$ python -q
>>> import numpy as np
>>> import numpy.linalg as la
>>> np.set_printoptions(precision=2, suppress=True, linewidth=140)
>>> J = np.loadtxt("case1.csv", delimiter=",")
>>> print(J)
[[2. 0. 2. 0. 2. 0.]
 [2. 2. 2. 2. 2. 2.]
 [1. 2. 1. 2. 1. 2.]
 [2. 0. 2. 0. 2. 0.]
 [2. 2. 2. 2. 2. 2.]
 [1. 2. 1. 2. 1. 2.]]
>>> # row 3 repeats row 0
>>> other = J[0, 0] * J[1:] - np.outer(J[1:, 0], J[0])
>>> print(other)
[[0. 4. 0. 4. 0. 4.]
 [0. 4. 0. 4. 0. 4.]
 [0. 0. 0. 0. 0. 0.]
 [0. 4. 0. 4. 0. 4.]
 [0. 4. 0. 4. 0. 4.]]
>>> print(np.flatnonzero(~other.round(6).any(axis=1)))
[2]
>>> print(la.matrix_rank(other), la.matrix_rank(J))
1 2
>>> print(J[:, 0] / J[0, 0])
[1.  1.  0.5 1.  1.  0.5]
>>> Uu, s, Vt = la.svd(J)
>>> print(np.argmax(s[:-1] / (s[1:] + 1e-6)) + 1)
2
>>> other = Uu[:, :2] @ np.diag(s[:2]) @ Vt[:2]
>>> print(la.matrix_rank(other))
2
>>> print(la.matrix_rank(J, rtol=0.05))
2
>>> print(round(np.abs(J - other).max(), 2))
0.0
>>> other = J / la.norm(J, axis=1, keepdims=True)
>>> G = other @ other.T
>>> print((np.abs(G) > 0.9).astype(int))
[[1 0 0 1 0 0]
 [0 1 1 0 1 1]
 [0 1 1 0 1 1]
 [1 0 0 1 0 0]
 [0 1 1 0 1 1]
 [0 1 1 0 1 1]]
>>> print(G[3])
[1.   0.71 0.45 1.   0.71 0.45]
>>> print(np.round(np.degrees(np.arccos(np.clip(G[3, 5], -1, 1))), 2))
63.43
>>> print(la.norm(other, axis=1))
[1. 1. 1. 1. 1. 1.]
>>> print(np.argwhere(np.triu(np.abs(G) > 0.95, 1)))
[[0 3]
 [1 4]
 [2 5]]
>>> A = -1 * np.eye(9) + np.eye(9, k=1)
>>> print(A)
[[-1.  1.  0.  0.  0.  0.  0.  0.  0.]
 [ 0. -1.  1.  0.  0.  0.  0.  0.  0.]
 [ 0.  0. -1.  1.  0.  0.  0.  0.  0.]
 [ 0.  0.  0. -1.  1.  0.  0.  0.  0.]
 [ 0.  0.  0.  0. -1.  1.  0.  0.  0.]
 [ 0.  0.  0.  0.  0. -1.  1.  0.  0.]
 [ 0.  0.  0.  0.  0.  0. -1.  1.  0.]
 [ 0.  0.  0.  0.  0.  0.  0. -1.  1.]
 [ 0.  0.  0.  0.  0.  0.  0.  0. -1.]]
>>> # triangular, det is the product of the diagonal
>>> rng = np.random.default_rng(7689)
>>> idx = rng.permutation(9)
>>> other = A[:, idx] * rng.choice([-1, 1], 9)
>>> print(other)
[[-0.  0.  1. -0. -0.  0.  1. -0.  0.]
 [-0.  0. -1. -0. -1.  0. -0. -0.  0.]
 [-0.  0.  0. -1.  1.  0. -0. -0.  0.]
 [-0.  0.  0.  1. -0.  1. -0. -0.  0.]
 [-1.  0.  0. -0. -0. -1. -0. -0.  0.]
 [ 1.  1.  0. -0. -0.  0. -0. -0.  0.]
 [-0. -1.  0. -0. -0.  0. -0. -1.  0.]
 [-0.  0.  0. -0. -0.  0. -0.  1.  1.]
 [-0.  0.  0. -0. -0.  0. -0. -0. -1.]]
>>> Uu, _, Vt = la.svd(A.T @ other)
>>> print(np.round(Uu @ Vt, 2) + 0)
[[ 0.  0.  0.  0.  0.  0. -1.  0.  0.]
 [ 0.  0.  1.  0.  0.  0.  0.  0.  0.]
 [ 0.  0.  0.  0. -1.  0.  0.  0.  0.]
 [ 0.  0.  0. -1.  0.  0.  0.  0.  0.]
 [ 0.  0.  0.  0.  0.  1.  0.  0.  0.]
 [-1.  0.  0.  0.  0.  0.  0.  0.  0.]
 [ 0.  1.  0.  0.  0.  0.  0.  0.  0.]
 [ 0.  0.  0.  0.  0.  0.  0. -1.  0.]
 [ 0.  0.  0.  0.  0.  0.  0.  0.  1.]]
